In [1]: import numpy as np

In [2]: np.set_printoptions(precision=3, suppress=True, linewidth=100)

In [3]: def rd(a):
   ...:     return np.round(a, 3) + 0
   ...: 

In [4]: mat = np.load("m.npy")

In [5]: mat
Out[5]: 
array([[ 0,  7,  2,  2,  6,  5,  3],
       [ 0,  1,  4,  5,  1,  2,  4],
       [ 6,  8,  3,  9,  3,  9,  9],
       [ 4,  0,  2,  9,  5,  0,  9],
       [ 2,  2,  3,  8,  5,  8,  3],
       [ 7,  5,  0,  9,  4,  5,  7],
       [ 7,  4,  1,  9,  1,  4,  7],
       [ 3,  6,  5,  2,  0,  9,  3],
       [ 4,  9,  7,  3,  3,  1,  9],
       [ 0,  9, 10, 12,  8,  9, 11]])

In [6]: vec = np.array([0, 2, 2, -1, 0, -2, 0])

In [7]: target = mat @ vec

In [8]: rd(np.linalg.pinv(mat) @ mat)
Out[8]: 
array([[1., 0., 0., 0., 0., 0., 0.],
       [0., 1., 0., 0., 0., 0., 0.],
       [0., 0., 1., 0., 0., 0., 0.],
       [0., 0., 0., 1., 0., 0., 0.],
       [0., 0., 0., 0., 1., 0., 0.],
       [0., 0., 0., 0., 0., 1., 0.],
       [0., 0., 0., 0., 0., 0., 1.]])

In [9]: rd(np.linalg.lstsq(mat, target)[0])
Out[9]: array([ 0.,  2.,  2., -1.,  0., -2.,  0.])

In [10]: rng = np.random.default_rng(27)

In [11]: target = target + 0.3 * rng.normal(size=10)

In [12]: print(rd(target))
[  6.376   1.233  -4.711  -5.325 -13.74   -9.05   -7.057   2.336  26.869   7.616]

In [13]: b, *_ = np.linalg.lstsq(mat, target)

In [14]: print(rd(mat.T @ (target - mat @ b)))
[0. 0. 0. 0. 0. 0. 0.]

In [15]: rd(np.linalg.norm(target - mat @ b))
Out[15]: np.float64(0.534)

In [16]: [round(float(np.linalg.norm(np.linalg.solve(mat.T @ mat + lam * np.eye(7), mat.T @ target))), 2) for lam in (0, 1, 10, 100)]
Out[16]: [3.56, 3.4, 3.0, 1.71]

In [17]: r0, v = mat[4], mat[1]

In [18]: r0 @ v
Out[18]: np.int64(87)

In [19]: r0 @ r0
Out[19]: np.int64(179)

In [20]: p = (r0 @ v) / (r0 @ r0) * r0

In [21]: np.linalg.matrix_rank(np.outer(r0, v))
Out[21]: np.int64(1)

In [22]: rd(p)
Out[22]: array([0.972, 0.972, 1.458, 3.888, 2.43 , 3.888, 1.458])

In [23]: print(rd(np.linalg.norm(r0 + v) ** 2 + np.linalg.norm(r0 - v) ** 2))
484.0

In [24]: P = mat @ np.linalg.solve(mat.T @ mat, mat.T)

In [25]: rd(P @ mat[:, 4])
Out[25]: array([6., 1., 3., 5., 5., 4., 1., 0., 3., 8.])

In [26]: print(np.allclose(P @ P, P))
True

In [27]: rd(np.linalg.eigvalsh(P))
Out[27]: array([0., 0., 0., 1., 1., 1., 1., 1., 1., 1.])

In [28]: Y = mat / np.linalg.norm(mat, axis=1, keepdims=True)

In [29]: gram = Y @ Y.T

In [30]: print((gram - 2 * np.eye(10)).round(6).argmax(axis=1))
[9 9 5 5 9 6 5 2 9 1]

In [31]: print(np.argwhere(np.triu(np.abs(gram) > 0.95, 1)))
[[2 5]
 [5 6]]

In [32]: rd(gram[7])
Out[32]: array([0.762, 0.649, 0.851, 0.364, 0.759, 0.673, 0.669, 1.   , 0.712, 0.777])

In [33]: left, s, VT = np.linalg.svd(mat, full_matrices=False)

In [34]: rd(np.sqrt((s ** 2).sum())), rd(np.linalg.norm(mat))
Out[34]: (np.float64(48.949), np.float64(48.949))

In [35]: print(left.shape, s.shape, VT.shape)
(10, 7) (7,) (7, 7)

In [36]: rd(s / s[0])
Out[36]: array([1.   , 0.289, 0.229, 0.213, 0.137, 0.055, 0.037])

In [37]: print(np.allclose(left * s @ VT, mat))
True
